% python3 -q
>>> import numpy as np
>>> np.set_printoptions(precision=2, suppress=True, linewidth=160)
>>> J = np.load("w.npy")
>>> J.round(2) + 0
array([[0.45, 0.21, 0.45, 0.04],
       [0.21, 0.09, 0.21, 0.02],
       [0.45, 0.21, 0.45, 0.04],
       [0.04, 0.02, 0.04, 0.  ]])
>>> other = J / np.sqrt((J ** 2).mean(axis=1, keepdims=True))
>>> other[1]
array([1.34, 0.61, 1.34, 0.12])
>>> np.linalg.norm(other, axis=1)
array([2., 2., 2., 2.])
>>> np.linalg.matrix_rank(J - J.mean(axis=1, keepdims=True))
np.int64(1)
>>> x0 = np.array([2, -3, 3, -3])
>>> round((x0 - J @ x0) @ (J @ x0), 2)
np.float64(-0.0)
>>> np.eye(4) - J
array([[ 0.55, -0.21, -0.45, -0.04],
       [-0.21,  0.91, -0.21, -0.02],
       [-0.45, -0.21,  0.55, -0.04],
       [-0.04, -0.02, -0.04,  1.  ]])
>>> rank = np.linalg.matrix_rank(J)
>>> rank
np.int64(1)
>>> N = np.linalg.svd(J)[2][rank:].T
>>> np.linalg.matrix_rank(J.T @ J), np.linalg.matrix_rank(J @ J.T)
(np.int64(1), np.int64(1))
>>> N.shape
(4, 3)
>>> [int(np.linalg.matrix_rank(np.delete(J, i, axis=0))) for i in range(4)]
[1, 1, 1, 1]
>>> [int(np.linalg.matrix_rank(J[:, :j + 1])) for j in range(4)]
[1, 1, 1, 1]
>>> np.allclose(J @ N, 0)
True
>>> np.allclose(J[:-1].T @ np.linalg.lstsq(J[:-1].T, J[-1])[0], J[-1])
True
>>> np.unique(J.round(6), axis=0).shape
(3, 4)
>>> round(float(np.trace(np.linalg.pinv(J) @ J)), 2)
1.0
>>> other = np.array([[4, 6, -9], [6, -3, 7], [-7, -6, 8], [-2, 5, -5]])
>>> np.einsum("ik,kj->ji", J, other)
array([[-0.21, -0.09, -0.21, -0.02],
       [-0.41, -0.19, -0.41, -0.04],
       [ 0.78,  0.35,  0.78,  0.07]])
>>> np.vstack([J, other.T]).shape
(7, 4)
>>> np.linalg.matrix_rank(J @ other)
np.int64(1)
>>> feats = np.array([[18, 28, 23, 28],
...     [8, 10, 9, 10],
...     [12, 16, 14, 16],
...     [-6, 8, 1, 8],
...     [8, 2, 5, 2]])
>>> other = np.array([[-5, 9, -2], [3, -1, -7]])
>>> W2 = np.kron(other, feats)
>>> round(np.linalg.norm(W2, 2), 2), round(np.linalg.norm(other, 2) * np.linalg.norm(feats, 2), 2)
(np.float64(645.6), np.float64(645.6))
>>> W2.shape
(10, 12)
>>> W2
array([[ -90, -140, -115, -140,  162,  252,  207,  252,  -36,  -56,  -46,  -56],
       [ -40,  -50,  -45,  -50,   72,   90,   81,   90,  -16,  -20,  -18,  -20],
       [ -60,  -80,  -70,  -80,  108,  144,  126,  144,  -24,  -32,  -28,  -32],
       [  30,  -40,   -5,  -40,  -54,   72,    9,   72,   12,  -16,   -2,  -16],
       [ -40,  -10,  -25,  -10,   72,   18,   45,   18,  -16,   -4,  -10,   -4],
       [  54,   84,   69,   84,  -18,  -28,  -23,  -28, -126, -196, -161, -196],
       [  24,   30,   27,   30,   -8,  -10,   -9,  -10,  -56,  -70,  -63,  -70],
       [  36,   48,   42,   48,  -12,  -16,  -14,  -16,  -84, -112,  -98, -112],
       [ -18,   24,    3,   24,    6,   -8,   -1,   -8,   42,  -56,   -7,  -56],
       [  24,    6,   15,    6,   -8,   -2,   -5,   -2,  -56,  -14,  -35,  -14]])
>>> rank = np.linalg.matrix_rank(feats)
>>> rank
np.int64(2)
>>> N = np.linalg.svd(feats)[2][rank:].T
>>> np.linalg.matrix_rank(feats.T @ feats), np.linalg.matrix_rank(feats @ feats.T)
(np.int64(2), np.int64(2))
>>> [int(np.linalg.matrix_rank(feats[:, :j + 1])) for j in range(4)]
[1, 2, 2, 2]
>>> np.linalg.lstsq(feats[:-1].T, feats[-1])[2]
np.int32(2)
>>> np.unique(feats.round(6), axis=0).shape
(5, 4)
>>> np.allclose(feats[:-1].T @ np.linalg.lstsq(feats[:-1].T, feats[-1])[0], feats[-1])
True
>>> np.abs(np.diag(np.linalg.qr(feats)[1])) > 1e-9
array([ True,  True, False, False])
>>> left, s, Vt = np.linalg.svd(feats)
>>> np.argmax(s[:-1] / (s[1:] + 1e-6)) + 1
np.int64(2)
>>> other = left[:, :2] @ np.diag(s[:2]) @ Vt[:2]
>>> round(float(np.linalg.norm(feats - other, 2)), 2), np.round(s[2], 2)
(0.0, np.float64(0.0))
>>> u, g = feats[4], feats[2]
>>> u @ g
np.int64(230)
>>> p = (u @ g) / (u @ u) * u
>>> np.outer(u, g)
array([[ 96, 128, 112, 128],
       [ 24,  32,  28,  32],
       [ 60,  80,  70,  80],
       [ 24,  32,  28,  32]])
>>> np.round((g - p) @ u, 2)
np.float64(-0.0)
>>> np.linalg.matrix_rank(np.outer(u, g))
np.int64(1)
>>> F = np.load("x.npy")
>>> F
array([[ 4,  4,  4,  4,  4],
       [ 4,  8,  8,  8,  8],
       [ 4,  8, 12, 12, 12],
       [ 4,  8, 12, 16, 16],
       [ 4,  8, 12, 16, 20]])
>>> q, V = np.linalg.qr(F[:, :1])[0], np.linalg.qr(F[:, 1:])[0]
>>> s = np.linalg.svd(q.T @ V, compute_uv=False)
>>> round(float(np.linalg.norm(q @ q.T - V @ V.T, 2)), 2)
1.0
>>> np.degrees(np.arccos(s.clip(0, 1)))
array([11.54])
